In [1]: import numpy as np

In [2]: np.set_printoptions(precision=2, suppress=True, linewidth=120)

In [3]: feats = np.load("a.npy")

In [4]: print(feats)
[[ 0  0  0  0]
 [-1  0  2  0]
 [ 0  0  3  0]
 [ 0  3  1  0]
 [ 0  0 -2  2]]

In [5]: A2 = np.array([[-4, 0], [3, 2], [2, 1], [-5, -4]])

In [6]: print(np.einsum("ik,kj->ji", feats, A2))
[[  0   8   6  11 -14]
 [  0   2   3   7 -10]]

In [7]: rng = np.random.default_rng(854)

In [8]: A2 = feats + rng.integers(-2, 3, (5, 3)) @ rng.integers(-2, 3, (3, 4))

In [9]: print(A2)
[[10 10  0 -6]
 [ 4  2 -2  0]
 [ 4  0 -3  2]
 [-3 -2  3  1]
 [ 1  3 -2  1]]

In [10]: print(np.abs(A2 - feats).sum(axis=1))
[26 11 12 11  5]

In [11]: print(A2 - feats)
[[10 10  0 -6]
 [ 5  2 -4  0]
 [ 4  0 -6  2]
 [-3 -5  2  1]
 [ 1  3  0 -1]]

In [12]: print(np.linalg.matrix_rank(A2 - feats, tol=1e-8))
3

In [13]: x0 = np.array([4, 1, 1, 2])

In [14]: y = A2 @ x0

In [15]: coef, lr = np.zeros(4), 1 / np.linalg.norm(A2, 2) ** 2

In [16]: for i in range(6):
    ...:     coef -= lr * A2.T @ (A2 @ coef - y)
    ...:     if i % 1 == 0: print(i, round(np.linalg.norm(A2 @ coef - y), 2))
    ...: 
0 10.49
1 9.53
2 8.73
3 8.07
4 7.54
5 7.1

In [17]: print(coef)
[ 2.34  1.37 -0.81 -0.24]

In [18]: w1 = np.array([[-5, 8, -1, -5, -2, 5],
    ...:     [2, -3, -5, 8, 2, -2],
    ...:     [-1, -7, -2, 2, 4, -3],
    ...:     [0, 7, 6, 6, 4, -6]])

In [19]: coef = np.array([-3, -3, 3, -4, 3, 0])

In [20]: hid = np.maximum(feats @ w1 + coef, 0)

In [21]: print(np.linalg.matrix_rank(hid))
5

In [22]: basis = np.array([[1, -2], [-1, 2], [-1, 1], [-1, 2], [0, 1], [2, -2]])

In [23]: print((hid @ basis).round(6).argmax(axis=1))
[1 1 1 1 1]

In [24]: x0 = np.array([2, 1, 2, 2])

In [25]: y = feats @ x0

In [26]: print(y)
[0 2 6 5 0]

In [27]: print(np.linalg.solve(feats.T @ feats, feats.T @ y))
[2. 1. 2. 2.]

In [28]: print(np.round(np.linalg.pinv(feats) @ feats, 2) + 0)
[[1. 0. 0. 0.]
 [0. 1. 0. 0.]
 [0. 0. 1. 0.]
 [0. 0. 0. 1.]]

In [29]: print(np.linalg.lstsq(feats, y)[0])
[2. 1. 2. 2.]

In [30]: y = y + 0.3 * rng.normal(size=5)

In [31]: print(y)
[-0.38  2.33  5.7   5.19 -0.46]

In [32]: coef, *_ = np.linalg.lstsq(feats, y)

In [33]: print(np.round(feats.T @ (y - feats @ coef), 2) + 0)
[0. 0. 0. 0.]

In [34]: print(coef)
[1.47 1.1  1.9  1.67]

In [35]: print([round(float(np.linalg.norm(np.linalg.solve(feats.T @ feats + lam * np.eye(4), feats.T @ y))), 2) for lam in (0, 1, 10, 100)])
[3.13, 2.22, 1.18, 0.27]

In [36]: A = np.array([[0.81, 4.48, -4.42],
    ...:     [0.71, 2.43, -6.08],
    ...:     [-4.12, 1.0, -4.41],
    ...:     [-1.81, -0.13, -3.84],
    ...:     [-5.27, 1.33, 3.21],
    ...:     [-5.92, 1.71, 4.1],
    ...:     [-6.4, 2.23, 4.55],
    ...:     [-5.04, 1.95, -3.23],
    ...:     [-5.78, 1.21, 4.39],
    ...:     [-6.27, 1.75, 3.73],
    ...:     [-5.93, -0.61, 3.21],
    ...:     [-5.62, -0.99, 4.53],
    ...:     [-4.28, 0.1, -2.61],
    ...:     [-1.71, -0.64, -2.8],
    ...:     [1.22, 4.93, -3.93],
    ...:     [-3.64, 1.99, -4.63]])

In [37]: A2 = np.c_[A[:, :2] @ np.array([[1, 4], [5, 6]]), np.array([2, 2, 1, 2, 2, 0, 1, 0, 1, 1, 0, 0, 0, 2, 0, 0])]

In [38]: print(A2)
[[ 23.21  30.12   2.  ]
 [ 12.86  17.42   2.  ]
 [  0.88 -10.48   1.  ]
 [ -2.46  -8.02   2.  ]
 [  1.38 -13.1    2.  ]
 [  2.63 -13.42   0.  ]
 [  4.75 -12.22   1.  ]
 [  4.71  -8.46   0.  ]
 [  0.27 -15.86   1.  ]
 [  2.48 -14.58   1.  ]
 [ -8.98 -27.38   0.  ]
 [-10.57 -28.42   0.  ]
 [ -3.78 -16.52   0.  ]
 [ -4.91 -10.68   2.  ]
 [ 25.87  34.46   0.  ]
 [  6.31  -2.62   0.  ]]

In [39]: print(np.linalg.matrix_rank(A2))
3

In [40]: print(np.round(np.linalg.lstsq(A, A2[:, 0])[0], 2) + 0)
[1. 5. 0.]

In [41]: print(np.round(np.linalg.norm(A2 - A @ np.linalg.lstsq(A, A2)[0], axis=0), 2) + 0)
[0.   0.   3.81]

In [42]: print(np.linalg.norm(np.linalg.qr(A)[0].T @ A2, axis=0) ** 2 / ((A2 ** 2).sum(axis=0) + 1e-12))
[1.   1.   0.39]

In [43]: x0 = np.array([2, 0, -2])

In [44]: y = A @ x0

In [45]: print(np.round(np.linalg.solve(A.T @ A, A.T @ y), 2) + 0)
[ 2.  0. -2.]

In [46]: y = y + 0.3 * rng.normal(size=16)

In [47]: print(y)
[ 10.13  13.68   0.01   4.25 -17.02 -20.45 -22.33  -4.33 -20.48 -19.58 -18.71 -20.26  -3.44   2.07  10.29   2.22]

In [48]: coef, *_ = np.linalg.lstsq(A, y)

In [49]: print(np.round(A.T @ (y - A @ coef), 2) + 0)
[0. 0. 0.]

In [50]: print(round(np.linalg.norm(y - A @ coef), 2))
1.16

In [51]: print(coef)
[ 2.03 -0.02 -1.99]

In [52]: cen = A - A.mean(axis=0)

In [53]: evecs = np.linalg.svd(cen)[2][:2]

In [54]: A2 = cen - cen @ evecs.T @ evecs

In [55]: print(np.diag(evecs.T @ evecs))
[0.5  0.59 0.91]

In [56]: print(A2.std(axis=0))
[0.79 0.72 0.34]

In [57]: print(np.round(np.cov(cen @ evecs.T, rowvar=False), 2) + 0)
[[22.93  0.  ]
 [ 0.    3.13]]

In [58]: cen = (A - A.mean(axis=0)) / A.std(axis=0)

In [59]: print(cen.std(axis=0))
[1. 1. 1.]

In [60]: coef = np.linalg.lstsq(np.delete(cen, 2, axis=1), cen[:, 2])[0]

In [61]: print(coef)
[-0.85  0.12]

In [62]: print(round(float(1 - np.var(cen[:, 2] - np.delete(cen, 2, axis=1) @ coef)), 2))
0.63

In [63]: basis = A[[12, 2]].astype(float)

In [64]: for _ in range(5):
    ...:     labels = np.linalg.norm(A[:, None] - basis, axis=-1).argmin(axis=1)
    ...:     basis = np.array([A[labels == j].mean(axis=0) for j in range(2)])
    ...: 

In [65]: print(labels)
[1 1 1 1 0 0 0 1 0 0 0 0 1 1 1 1]

In [66]: print(basis)
[[-5.88  0.95  3.96]
 [-1.98  1.79 -3.99]]

In [67]: print(basis[1] - basis[0])
[ 3.9   0.84 -7.95]

In [68]: print(np.bincount(labels))
[7 9]

In [69]: m1 = np.array([[1, 0, 0, 0, 0],
    ...:     [5, 1, 0, 0, 0],
    ...:     [7, 9, 1, 0, 0],
    ...:     [7, 1, 9, 1, 0],
    ...:     [3, 1, 9, 0, 1]])

In [70]: print(np.linalg.matrix_rank(m1, rtol=0.1))
3

In [71]: print([round(float(x), 2) for x in np.linalg.svd(m1, compute_uv=False)[:3]])
[16.57, 9.61, 3.77]

In [72]: print(np.linalg.cond(m1) > 100)
True

In [73]: print(round(np.linalg.norm(m1, 2) / np.linalg.norm(m1), 2))
0.85

In [74]: x0 = np.array([0, 3, 1, 0, 2])

In [75]: h = np.maximum(m1 @ x0, 0)

In [76]: print(m1.T @ h)
[337 281 262  12  14]

In [77]: print(m1 * (h > 1e-9)[:, None])
[[0 0 0 0 0]
 [5 1 0 0 0]
 [7 9 1 0 0]
 [7 1 9 1 0]
 [3 1 9 0 1]]

In [78]: print(np.flatnonzero(h > 1e-9))
[1 2 3 4]

In [79]: print(np.tanh(m1 @ x0))
[0. 1. 1. 1. 1.]

In [80]: print(h)
[ 0  3 28 12 14]

In [81]: print(np.maximum(m1 @ (3 * x0), 0))
[ 0  9 84 36 42]

In [82]: print(np.linalg.matrix_rank(m1 - m1[0, 0] * np.eye(5)))
3

In [83]: print(m1 @ m1)
[[ 1  0  0  0  0]
 [10  1  0  0  0]
 [59 18  1  0  0]
 [82 83 18  1  0]
 [74 83 18  0  1]]

In [84]: data = np.load("w.npy")

In [85]: print(data)
[[-0.29 -0.12  0.18  0.18]
 [ 0.68 -0.45 -0.34 -0.37]
 [-0.34  0.42 -0.76 -0.32]
 [ 0.24  0.57  0.49 -0.59]
 [ 0.53  0.52 -0.18  0.63]]

In [86]: A2 = data / np.sqrt((data ** 2).mean(axis=1, keepdims=True))

In [87]: print(np.linalg.matrix_rank(A2) == np.linalg.matrix_rank(data))
True

In [88]: print(A2[0])
[-1.45 -0.59  0.89  0.88]

In [89]: K = np.loadtxt("dump.csv", delimiter=",")

In [90]: print(K)
[[  0.  -2.   2.]
 [  2.   0.  12.]
 [ -2. -12.   0.]]

In [91]: rk = np.linalg.matrix_rank(K)

In [92]: print(rk)
2

In [93]: null = np.linalg.svd(K)[2][rk:].T

In [94]: print(np.round(K @ null, 2) + 0)
[[0.]
 [0.]
 [0.]]

In [95]: print([int(np.linalg.matrix_rank(K[:i])) for i in range(1, len(K) + 1)])
[1, 2, 2]

In [96]: print(np.allclose(K @ null, 0))
True

In [97]: print(null.shape)
(3, 1)

In [98]: U, sigma, Vt = np.linalg.svd(K)

In [99]: print(np.argmax(sigma[:-1] / (sigma[1:] + 1e-6)) + 1)
2

In [100]: print(sigma.round(2) + 0)
[12.33 12.33  0.  ]

In [101]: A2 = U[:, :2] @ np.diag(sigma[:2]) @ Vt[:2]

In [102]: print(round(np.abs(K - A2).max(), 2))
0.0

In [103]: print(np.round(np.linalg.norm(K - A2, 2), 2), np.round(sigma[2], 2))
0.0 0.0

In [104]: r0 = np.array([-2, 0])

In [105]: print(np.convolve(K[1], r0))
[ -4.   0. -24.   0.]

In [106]: print(np.correlate(K[1], K[0], "full"))
[  4.  -4.  24. -24.   0.]

In [107]: U, sigma, Vt = np.linalg.svd(K, full_matrices=False)

In [108]: print(np.allclose(U * sigma @ Vt, K))
True

In [109]: print(U.shape, sigma.shape, Vt.shape)
(3, 3) (3,) (3, 3)

In [110]: print(np.round(Vt @ Vt.T, 2) + 0)
[[1. 0. 0.]
 [0. 1. 0.]
 [0. 0. 1.]]

In [111]: basis = np.sign(np.array([[3, 1, -1, -3], [2, -3, 1, -3], [-3, -2, -2, 0], [2, -3, 3, 1]]))

In [112]: A2 = (np.tril(basis, -1) + np.eye(4)) @ (np.triu(basis, 1) + np.eye(4))

In [113]: w = np.array([4, 6, -8, 8])

In [114]: J = np.rint(A2 * w @ np.linalg.inv(A2)) + 0

In [115]: print(J)
[[  6.  12.  12.  -2.]
 [  4.   4.   0.  -4.]
 [ -4. -12.  -8.   4.]
 [ -8.  12.   8.   8.]]

In [116]: print(np.count_nonzero(J))
15

In [117]: print(J.shape)
(4, 4)

In [118]: np.linalg.rank(J)
AttributeError: module 'numpy.linalg' has no attribute 'rank'


In [119]: print(J.sum(axis=0))
[-2. 16. 12.  6.]

In [120]: print(np.round(np.linalg.norm(J), 2))
30.85

In [121]: print(np.diff(J, axis=0))
[[ -2.  -8. -12.  -2.]
 [ -8. -16.  -8.   8.]
 [ -4.  24.  16.   4.]]

In [122]: print(np.linalg.matrix_rank(J))
4

In [123]: print(J.sum(axis=1))
[ 28.   4. -20.  20.]

In [124]: print(np.linalg.svd(J, compute_uv=False))
[26.7  14.93  3.94  0.98]
